>>> import numpy as np
>>> from numpy import linalg as LA
>>> np.set_printoptions(precision=3, suppress=True, linewidth=120, sign=" ")
>>> rnd = lambda a: np.round(a, 3) + 0
>>> feats = np.load("arr.npy")
>>> print(feats)
[[ 0  0  0  1  0]
 [ 1  0  0  0  0]
 [ 0  1  0  0  0]
 [ 0  0  1  0  0]
 [ 0  0  0  0  1]]
>>> print(rnd(LA.svd(feats, compute_uv=False)))
[ 1.  1.  1.  1.  1.]
>>> print(rnd(LA.norm(feats, axis=0)))
[ 1.  1.  1.  1.  1.]
>>> print(feats[:, 2] @ feats[:, 4])
0
>>> print(feats @ feats.T)
[[ 1  0  0  0  0]
 [ 0  1  0  0  0]
 [ 0  0  1  0  0]
 [ 0  0  0  1  0]
 [ 0  0  0  0  1]]
>>> print(rnd(LA.pinv(feats)))
[[ 0.  1.  0.  0.  0.]
 [ 0.  0.  1.  0.  0.]
 [ 0.  0.  0.  1.  0.]
 [ 1.  0.  0.  0.  0.]
 [ 0.  0.  0.  0.  1.]]
>>> print(rnd(LA.det(feats[::-1])))
-1.0
>>> print(rnd(np.poly(feats)))
[ 1. -1.  0.  0. -1.  1.]
>>> print(rnd(LA.eigvals(feats)))
[-1.+0.j  0.+1.j  0.-1.j  1.+0.j  1.+0.j]
>>> print(rnd(LA.det(2 * feats)), rnd(LA.det(feats)))
-32.0 -1.0
>>> print(rnd(LA.eigvals(feats).sum().real))
1.0
>>> rng = np.random.default_rng(85)
>>> idx = rng.permutation(5)
>>> print(idx)
[ 3  4  0  2  1]
>>> Y = feats[idx][:, idx]
>>> print(rnd(np.sort(np.abs(LA.eigvals(Y)))))
[ 1.  1.  1.  1.  1.]
>>> print(np.trace(Y))
1
>>> print(rnd(LA.det(Y)), rnd(LA.det(feats[idx])))
-1.0 1.0
>>> print(rnd(LA.norm(feats, axis=1)))
[ 1.  1.  1.  1.  1.]
>>> print(rnd(LA.norm(feats, 2)))
1.0
>>> print(feats[2] @ feats[1])
0
>>> print(rnd(LA.norm(feats, axis=0)))
[ 1.  1.  1.  1.  1.]
>>> print(rnd(LA.norm(feats[2] - feats[1])))
1.414
>>> print(rnd(LA.norm(feats[2], 1)), rnd(LA.norm(feats[2], np.inf)))
1.0 1.0
>>> print(rnd(LA.norm(feats, 1)), rnd(LA.norm(feats, np.inf)))
1.0 1.0
>>> idx = rng.permutation(5)
>>> Y = feats[:, idx] * rng.choice([-1, 1], 5)
>>> print(Y)
[[ 0  0  0  0 -1]
 [ 1  0  0  0  0]
 [ 0  0  0 -1  0]
 [ 0  1  0  0  0]
 [ 0  0 -1  0  0]]
>>> U, _, VT = LA.svd(feats.T @ Y)
>>> print(idx)
[ 0  2  4  1  3]
>>> print(rnd(LA.lstsq(feats, Y)[0]))
[[ 1.  0.  0.  0.  0.]
 [ 0.  0.  0. -1.  0.]
 [ 0.  1.  0.  0.  0.]
 [ 0.  0.  0.  0. -1.]
 [ 0.  0. -1.  0.  0.]]
>>> J = np.loadtxt("x.csv", delimiter=",")
>>> print(rnd(J))
[[-2.806 -0.487  2.224  0.151  2.961 -1.357  1.145]
 [-0.888  1.639  0.198 -4.431 -0.746 -0.678  0.914]
 [-2.905 -0.051  2.174 -0.976  2.64  -1.468  1.325]
 [-2.873 -0.295  2.22  -0.354  2.841 -1.418  1.235]
 [ 2.905  0.022 -2.166  1.047 -2.613  1.472 -1.334]
 [-0.576  1.692 -0.049 -4.444 -1.074 -0.527  0.786]
 [ 2.649  0.748 -2.181 -0.862 -3.066  1.241 -0.993]
 [ 0.449  1.72  -0.819 -4.124 -2.014 -0.01   0.322]
 [ 1.054 -1.602 -0.332  4.4    0.562  0.757 -0.979]
 [-2.808  0.406  1.974 -2.08   2.125 -1.482  1.421]
 [ 0.2   -1.728  0.339  4.39   1.443  0.34  -0.624]
 [-2.716  0.579  1.856 -2.477  1.88  -1.459  1.432]
 [-0.338 -1.727  0.738  4.185  1.922  0.068 -0.376]
 [-1.403  1.499  0.621 -4.277 -0.155 -0.92   1.109]
 [ 0.872  1.666 -1.118 -3.83  -2.342  0.212  0.11 ]
 [-0.177 -1.734  0.621  4.262  1.785  0.15  -0.452]
 [-0.14   1.73  -0.384 -4.375 -1.499 -0.311  0.597]
 [ 2.835  0.416 -2.226  0.038 -2.92   1.382 -1.181]
 [ 0.617 -1.686  0.017  4.446  1.032  0.547 -0.804]
 [ 0.941  1.654 -1.166 -3.772 -2.392  0.249  0.074]
 [-1.756  1.358  0.923 -4.057  0.292 -1.079  1.228]
 [ 2.716 -0.579 -1.856  2.477 -1.88   1.459 -1.432]
 [ 2.884  0.247 -2.214  0.477 -2.805  1.43  -1.255]
 [ 2.47  -0.879 -1.589  3.133 -1.38   1.376 -1.411]
 [-2.905 -0.07   2.18  -0.927  2.658 -1.465  1.319]
 [-1.705  1.381  0.879 -4.096  0.226 -1.057  1.212]
 [-2.713  0.583  1.853 -2.485  1.874 -1.458  1.432]]
>>> # rows and columns are dependent
>>> cov = np.cov(J, rowvar=False)
>>> print(rnd(J.std(axis=0)))
[ 2.038  1.2    1.512  3.185  2.02   1.068  1.051]
>>> print(rnd(LA.eigvalsh(cov)[::-1]))
[ 14.464  10.826   0.      0.      0.      0.      0.   ]
>>> print(np.argwhere(np.triu(np.abs(np.corrcoef(J.T)) > 0.8, 1)))
[[ 0  2]
 [ 0  4]
 [ 0  5]
 [ 0  6]
 [ 1  3]
 [ 2  4]
 [ 2  5]
 [ 2  6]
 [ 5  6]]
>>> print(rnd(np.median(J, axis=0)))
[-0.177  0.406  0.198 -0.927  0.226 -0.01   0.322]
>>> print(np.argsort(-J.std(axis=0).round(6), kind="stable"))
[ 3  0  4  2  1  5  6]
>>> rank = LA.matrix_rank(J)
>>> print(rank)
2
>>> N = LA.svd(J)[2][rank:].T
>>> print(LA.matrix_rank(J.T @ J), LA.matrix_rank(J @ J.T))
2 2
>>> print(np.allclose(J @ N, 0))
True
>>> print([int(LA.matrix_rank(J[:, :j + 1])) for j in range(7)])
[1, 2, 2, 2, 2, 2, 2]
>>> E = np.load("a.npy")
>>> print(E)
[[ 2.  0.  0.  0.]
 [ 0. -2. -5.  3.]
 [ 0.  1. -5.  0.]
 [ 0.  8.  7.  2.]]
>>> # 2 blocks once reordered
>>> f = np.array([2, -2, -1, 2])
>>> Y = E + np.outer(f, np.eye(4)[3])
>>> print(LA.matrix_rank(LA.inv(Y) - LA.inv(E), tol=1e-8))
1
